>>> import numpy as np
>>> import numpy.linalg as la
>>> np.set_printoptions(precision=1, suppress=True, linewidth=200)
>>> feats = np.load("m.npy")
>>> feats
array([[ 1, -1,  1, -1,  1, -1,  1, -1],
       [ 1,  1, -1, -1,  1,  1, -1, -1],
       [ 1,  1, -1, -1, -1, -1,  1,  1],
       [ 1,  1,  1,  1, -1, -1, -1, -1],
       [ 1,  1,  1,  1,  1,  1,  1,  1],
       [ 1, -1, -1,  1, -1,  1,  1, -1],
       [ 1, -1,  1, -1, -1,  1, -1,  1]])
>>> vec = np.array([3, 4, 3, -2, -4, 1, -2, -1])
>>> a = np.maximum(feats @ vec, 0)
>>> feats.T @ a
array([ 38,  18,  14,  -6, -22,  -2, -22,  -2])
>>> feats * (a > 1e-9)[:, None]
array([[ 0,  0,  0,  0,  0,  0,  0,  0],
       [ 1,  1, -1, -1,  1,  1, -1, -1],
       [ 1,  1, -1, -1, -1, -1,  1,  1],
       [ 1,  1,  1,  1, -1, -1, -1, -1],
       [ 1,  1,  1,  1,  1,  1,  1,  1],
       [ 0,  0,  0,  0,  0,  0,  0,  0],
       [ 1, -1,  1, -1, -1,  1, -1,  1]])
>>> np.maximum(feats @ (3 * vec), 0)
array([ 0, 18, 18, 42,  6,  0, 30])
>>> def softmax(z):
...     e = np.exp(z - z.max(axis=-1, keepdims=True))
...     return e / e.sum(axis=-1, keepdims=True)
... 
>>> np.round(softmax(feats[0] + -2), 1) + 0
array([0.2, 0. , 0.2, 0. , 0.2, 0. , 0.2, 0. ])
>>> np.round(softmax(feats[0]), 1) + 0
array([0.2, 0. , 0.2, 0. , 0.2, 0. , 0.2, 0. ])
>>> np.round(softmax(10 * feats[0]), 1) + 0
array([0.2, 0. , 0.2, 0. , 0.2, 0. , 0.2, 0. ])
>>> scores = feats @ feats.T / np.sqrt(8)
>>> softmax(scores)[0] @ feats
array([ 1. , -0.7,  0.7, -0.7,  0.7, -0.7,  0.7, -0.7])
>>> np.round(softmax(scores + np.triu(np.full(scores.shape, -np.inf), 1)), 1) + 0
array([[1. , 0. , 0. , 0. , 0. , 0. , 0. ],
       [0.1, 0.9, 0. , 0. , 0. , 0. , 0. ],
       [0.1, 0.1, 0.9, 0. , 0. , 0. , 0. ],
       [0.1, 0.1, 0.1, 0.8, 0. , 0. , 0. ],
       [0. , 0. , 0. , 0. , 0.8, 0. , 0. ],
       [0. , 0. , 0. , 0. , 0. , 0.8, 0. ],
       [0. , 0. , 0. , 0. , 0. , 0. , 0.7]])
>>> other = feats / la.norm(feats, axis=1, keepdims=True)
>>> C2 = other @ other.T
>>> C2.round(1) + 0
array([[1., 0., 0., 0., 0., 0., 0.],
       [0., 1., 0., 0., 0., 0., 0.],
       [0., 0., 1., 0., 0., 0., 0.],
       [0., 0., 0., 1., 0., 0., 0.],
       [0., 0., 0., 0., 1., 0., 0.],
       [0., 0., 0., 0., 0., 1., 0.],
       [0., 0., 0., 0., 0., 0., 1.]])
>>> np.argwhere(np.triu(np.abs(C2) > 0.95, 1))
array([], shape=(0, 2), dtype=int64)
>>> (C2 - 2 * np.eye(7)).round(6).argmax(axis=1)
array([1, 0, 0, 0, 0, 0, 0])
>>> C2[2].round(1) + 0
array([0., 0., 1., 0., 0., 0., 0.])
>>> np.degrees(np.arccos(np.clip(C2[2, 5], -1, 1)))
np.float64(90.0)
>>> feats[6] @ feats[3]
np.int64(0)
>>> round(float(la.norm(feats, 1)), 1), np.round(la.norm(feats, np.inf), 1)
(7.0, np.float64(8.0))
>>> left, sigma, Vt = la.svd(feats, full_matrices=False)
>>> left.shape, sigma.shape, Vt.shape
((7, 7), (7,), (7, 8))
>>> round(float(np.sqrt((sigma ** 2).sum())), 1), round(float(la.norm(feats)), 1)
(7.5, 7.5)
>>> sigma / sigma[0]
array([1., 1., 1., 1., 1., 1., 1.])
>>> np.round(left.T @ feats @ Vt.T, 1) + 0
array([[2.8, 0. , 0. , 0. , 0. , 0. , 0. ],
       [0. , 2.8, 0. , 0. , 0. , 0. , 0. ],
       [0. , 0. , 2.8, 0. , 0. , 0. , 0. ],
       [0. , 0. , 0. , 2.8, 0. , 0. , 0. ],
       [0. , 0. , 0. , 0. , 2.8, 0. , 0. ],
       [0. , 0. , 0. , 0. , 0. , 2.8, 0. ],
       [0. , 0. , 0. , 0. , 0. , 0. , 2.8]])
>>> np.round(left.T @ left, 1) + 0
array([[1., 0., 0., 0., 0., 0., 0.],
       [0., 1., 0., 0., 0., 0., 0.],
       [0., 0., 1., 0., 0., 0., 0.],
       [0., 0., 0., 1., 0., 0., 0.],
       [0., 0., 0., 0., 1., 0., 0.],
       [0., 0., 0., 0., 0., 1., 0.],
       [0., 0., 0., 0., 0., 0., 1.]])
>>> sigma
array([2.8, 2.8, 2.8, 2.8, 2.8, 2.8, 2.8])
>>> np.allclose(left * sigma @ Vt, feats)
True
>>> J = np.loadtxt("w.csv", delimiter=",")
>>> J.round(1) + 0
array([[ -7.1,   6. ,   5.3,  10.8,  -7. ,  -7.6,  -5.4,   4.9,  -3.3],
       [  9.9,  -6.3,   3.3,  -8.9,   4.4,   5.5,   7.4,  -4.3,   7. ],
       [ 10.3,  -5.8,   7. ,  -7.3,   2.8,   4.1,   7.6,  -3.6,   8. ],
       [  7.3,  -6. ,  -4.9, -10.8,   6.9,   7.5,   5.6,  -4.9,   3.5],
       [ -0.8,  -2.3, -14.9,  -7.7,   7. ,   6.4,  -0.3,  -3.1,  -3.8],
       [ -6.8,   1.7, -15.7,  -1.6,   3.8,   2.5,  -4.8,  -0.2,  -7.7],
       [  5.7,  -5.5,  -7.8, -10.7,   7.4,   7.7,   4.5,  -4.8,   1.9],
       [ -7.9,   2.6, -14.9,   0. ,   2.7,   1.3,  -5.6,   0.5,  -8.2],
       [  4.3,  -4.9,  -9.9, -10.4,   7.6,   7.7,   3.5,  -4.5,   0.6],
       [ -8. ,   2.7, -14.8,   0.2,   2.6,   1.2,  -5.7,   0.6,  -8.3],
       [ -9.3,   4.1, -12.8,   2.9,   0.7,  -0.7,  -6.8,   1.8,  -8.7],
       [-10.1,   5.2,  -9.6,   5.6,  -1.4,  -2.8,  -7.4,   2.9,  -8.5],
       [ -5.9,   5.5,   7.5,  10.8,  -7.4,  -7.7,  -4.6,   4.8,  -2.1],
       [  5.2,  -0.6,  16.1,   3.6,  -4.9,  -3.8,   3.6,   1.1,   6.8]])
>>> C2 = J.T @ J
>>> np.allclose(C2, C2.T)
True
>>> round(float(J[9] @ J[0]), 1)
28.2
>>> la.norm(J, axis=0)
array([28. , 17.2, 41.9, 28.6, 19.9, 20.3, 20.7, 13. , 23.4])
>>> la.norm(J, axis=1)
array([20., 20., 20., 20., 20., 20., 20., 20., 20., 20., 20., 20., 20., 20.])
>>> np.round(la.norm(J) ** 2 / la.norm(J, 2) ** 2, 1)
np.float64(1.9)
>>> round(la.norm(J, "nuc"), 1)
np.float64(105.8)
>>> rng = np.random.default_rng(27)
>>> F = np.triu(rng.random((15, 15)) < 0.2, 1).astype(int)
>>> F = F + F.T
>>> F
array([[0, 0, 1, 0, 0, 0, 1, 1, 0, 0, 0, 1, 0, 0, 0],
       [0, 0, 0, 0, 0, 0, 0, 1, 0, 0, 0, 1, 0, 0, 1],
       [1, 0, 0, 1, 0, 0, 1, 0, 0, 0, 1, 0, 0, 0, 0],
       [0, 0, 1, 0, 1, 1, 1, 0, 0, 1, 0, 0, 0, 1, 0],
       [0, 0, 0, 1, 0, 1, 0, 0, 0, 1, 0, 0, 0, 0, 0],
       [0, 0, 0, 1, 1, 0, 0, 0, 0, 0, 0, 1, 0, 1, 0],
       [1, 0, 1, 1, 0, 0, 0, 0, 0, 0, 0, 0, 0, 0, 0],
       [1, 1, 0, 0, 0, 0, 0, 0, 0, 1, 0, 0, 0, 0, 0],
       [0, 0, 0, 0, 0, 0, 0, 0, 0, 0, 0, 1, 0, 1, 0],
       [0, 0, 0, 1, 1, 0, 0, 1, 0, 0, 0, 0, 0, 0, 0],
       [0, 0, 1, 0, 0, 0, 0, 0, 0, 0, 0, 0, 0, 0, 1],
       [1, 1, 0, 0, 0, 1, 0, 0, 1, 0, 0, 0, 0, 0, 0],
       [0, 0, 0, 0, 0, 0, 0, 0, 0, 0, 0, 0, 0, 0, 0],
       [0, 0, 0, 1, 0, 1, 0, 0, 1, 0, 0, 0, 0, 0, 0],
       [0, 1, 0, 0, 0, 0, 0, 0, 0, 0, 1, 0, 0, 0, 0]])
>>> vec = np.array([4, 3, 1, 0, 2, 3, 4, 0, 0])
>>> (J * vec).sum(axis=1)
array([-63.4,  79.1,  78.8,  64.8,   6.9, -41.9,  54.6, -51.5,  45. , -52.3, -65.5, -75.3, -55.7,  28.4])
>>> J @ (2 * vec)
array([-126.8,  158.1,  157.6,  129.6,   13.8,  -83.8,  109.1, -103.1,   90. , -104.6, -131. , -150.6, -111.4,   56.8])
>>> la.norm(J @ vec) <= la.norm(J, 2) * la.norm(vec) + 1e-9
np.True_
